% ipython --no-banner

In [1]: import numpy as np

In [2]: np.set_printoptions(precision=1, suppress=True, linewidth=100, legacy="1.25")

In [3]: other = np.array([[-2, 1, 0], [3, 0, 1], [1, 1, -1]])

In [4]: A = np.tril(other)

In [5]: A
Out[5]: 
array([[-2,  0,  0],
       [ 3,  0,  0],
       [ 1,  1, -1]])

In [6]: U, sigma, vt = np.linalg.svd(A)

In [7]: vecs = vt[:(sigma > 1e-8).sum()]

In [8]: rng = np.random.default_rng(424)

In [9]: vec = A[2] + 2 * A[0] + rng.integers(2) * np.eye(3)[2]

In [10]: vec
Out[10]: array([-3.,  1., -1.])

In [11]: print(np.linalg.matrix_rank(np.vstack([A, vec])))
2

In [12]: np.allclose(vecs.T @ vecs @ vec, vec)
Out[12]: True

In [13]: np.round(np.linalg.norm(vec - vecs.T @ vecs @ vec), 1)
Out[13]: 0.0

In [14]: np.diag(vecs.T @ vecs)
Out[14]: array([1. , 0.5, 0.5])

In [15]: U, sigma, vt = np.linalg.svd(A)

In [16]: print(sigma.round(1) + 0)
[3.8 1.4 0. ]

In [17]: other = U[:, :2] @ np.diag(sigma[:2]) @ vt[:2]

In [18]: round(np.linalg.norm(A - other) / np.linalg.norm(A), 1)
Out[18]: 0.0

In [19]: np.linalg.matrix_rank(other)
Out[19]: 2

In [20]: np.linalg.matrix_rank(A, rtol=0.05)
Out[20]: 2

In [21]: round(np.linalg.norm(A - other, 2), 1), round(float(sigma[2]), 1)
Out[21]: (0.0, 0.0)

In [22]: X = np.load("test3.npy")

In [23]: X
Out[23]: 
array([[-3., -3.,  0.,  0.,  0.,  0.,  0.,  0.,  0.],
       [-3., -4., -3.,  0.,  0.,  0.,  0.,  0.,  0.],
       [ 0., -3.,  1., -3.,  0.,  0.,  0.,  0.,  0.],
       [ 0.,  0., -3., -3., -3.,  0.,  0.,  0.,  0.],
       [ 0.,  0.,  0., -3.,  4., -3.,  0.,  0.,  0.],
       [ 0.,  0.,  0.,  0., -3.,  0., -3.,  0.,  0.],
       [ 0.,  0.,  0.,  0.,  0., -3.,  4., -3.,  0.],
       [ 0.,  0.,  0.,  0.,  0.,  0., -3.,  2., -3.],
       [ 0.,  0.,  0.,  0.,  0.,  0.,  0., -3.,  2.]])

In [24]: W = np.array([[-3, 0, -9],
    ...:     [-8, 5, -2],
    ...:     [-2, -2, -9],
    ...:     [9, 9, 7],
    ...:     [1, -8, 7],
    ...:     [-8, 8, 5],
    ...:     [-2, -6, 3],
    ...:     [-8, -8, 6],
    ...:     [9, 5, -8]])

In [25]: beta = np.array([-9, -3, -2])

In [26]: hid = np.maximum(X @ W + beta, 0)

In [27]: (hid > 0).astype(int)
Out[27]: 
array([[1, 0, 1],
       [1, 0, 1],
       [0, 0, 0],
       [0, 0, 0],
       [0, 0, 0],
       [0, 1, 0],
       [1, 0, 0],
       [0, 0, 1],
       [1, 1, 0]])

In [28]: hid
Out[28]: 
array([[24.,  0., 31.],
       [38.,  0., 60.],
       [ 0.,  0.,  0.],
       [ 0.,  0.,  0.],
       [ 0.,  0.,  0.],
       [ 0., 39.,  0.],
       [31.,  0.,  0.],
       [ 0.,  0., 25.],
       [33., 31.,  0.]])

In [29]: cent = np.array([[0, 2, 0], [2, 3, 0], [1, 2, 0]])

In [30]: W @ cent
Out[30]: 
array([[ -9, -24,   0],
       [  8,  -5,   0],
       [-13, -28,   0],
       [ 25,  59,   0],
       [ -9,  -8,   0],
       [ 21,  18,   0],
       [ -9, -16,   0],
       [-10, -28,   0],
       [  2,  17,   0]])

In [31]: (hid @ cent).round(6).argmax(axis=1)
Out[31]: array([1, 1, 0, 0, 0, 1, 1, 1, 1])

In [32]: vec = np.array([-4, 5, 2, -1, 1, 5, -5, -5, -1])

In [33]: h1 = np.maximum(X @ vec, 0)

In [34]: np.maximum(X @ vec, 0) - np.maximum(-X @ vec, 0)
Out[34]: array([ -3., -14., -10.,  -6.,  -8.,  12., -20.,   8.,  13.])

In [35]: h1
Out[35]: array([ 0.,  0.,  0.,  0.,  0., 12.,  0.,  8., 13.])

In [36]: print(X * (h1 > 1e-9)[:, None])
[[-0. -0.  0.  0.  0.  0.  0.  0.  0.]
 [-0. -0. -0.  0.  0.  0.  0.  0.  0.]
 [ 0. -0.  0. -0.  0.  0.  0.  0.  0.]
 [ 0.  0. -0. -0. -0.  0.  0.  0.  0.]
 [ 0.  0.  0. -0.  0. -0.  0.  0.  0.]
 [ 0.  0.  0.  0. -3.  0. -3.  0.  0.]
 [ 0.  0.  0.  0.  0. -0.  0. -0.  0.]
 [ 0.  0.  0.  0.  0.  0. -3.  2. -3.]
 [ 0.  0.  0.  0.  0.  0.  0. -3.  2.]]
